% ipython --no-banner

In [1]: import numpy as np

In [2]: np.set_printoptions(precision=2, suppress=True, linewidth=140, legacy="1.25")

In [3]: arr = np.load("case16.npy")

In [4]: print(arr)
[[ 61  78  79  63]
 [ 78 100 102  82]
 [ 79 102 106  87]
 [ 63  82  87  73]]

In [5]: np.allclose(arr[:-1].T @ np.linalg.lstsq(arr[:-1].T, arr[-1])[0], arr[-1])
Out[5]: True

In [6]: print(arr @ np.linalg.pinv(arr) @ arr)
[[ 61.  78.  79.  63.]
 [ 78. 100. 102.  82.]
 [ 79. 102. 106.  87.]
 [ 63.  82.  87.  73.]]

In [7]: ev, vecs = np.linalg.eigh(arr)

In [8]: x = np.array([0, 1, 0, -2])

In [9]: x @ arr @ x / (x @ x), np.round(ev[0], 2), round(ev[-1], 2)
Out[9]: (12.8, -0.0, 335.03)

In [10]: x @ arr @ x
Out[10]: 64

In [11]: np.abs(arr).sum(axis=1).max(), np.round(np.abs(ev).max(), 2)
Out[11]: (374, 335.03)

In [12]: (np.sign(vecs[:, -1].round(6)) == np.sign(vecs[0, -1].round(6))).astype(int)
Out[12]: array([1, 1, 1, 1])

In [13]: ev, vecs = np.linalg.eigh(arr)

In [14]: print(np.round(np.linalg.svd(arr, compute_uv=False), 2) + 0)
[335.03   4.97   0.     0.  ]

In [15]: np.unique(ev.round(6) + 0, return_counts=True)[1]
Out[15]: array([2, 1, 1])

In [16]: ev.sum(), np.trace(arr)
Out[16]: (340.0, 340)

In [17]: np.round(vecs.T @ arr @ vecs, 2) + 0
Out[17]: 
array([[  0.  ,   0.  ,   0.  ,   0.  ],
       [  0.  ,   0.  ,   0.  ,   0.  ],
       [  0.  ,   0.  ,   4.97,   0.  ],
       [  0.  ,   0.  ,   0.  , 335.03]])

In [18]: vecs @ np.diag(ev) @ vecs.T
Out[18]: 
array([[ 61.,  78.,  79.,  63.],
       [ 78., 100., 102.,  82.],
       [ 79., 102., 106.,  87.],
       [ 63.,  82.,  87.,  73.]])

In [19]: print(np.linalg.eigvalsh(arr + 2 * np.eye(4)))
[  2.     2.     6.97 337.03]

In [20]: np.abs(vecs[:, -1]).round(6).argmax()
Out[20]: 2

In [21]: np.round(np.linalg.eigvalsh(arr @ arr), 2) + 0
Out[21]: array([     0.  ,      0.  ,     24.73, 112243.27])
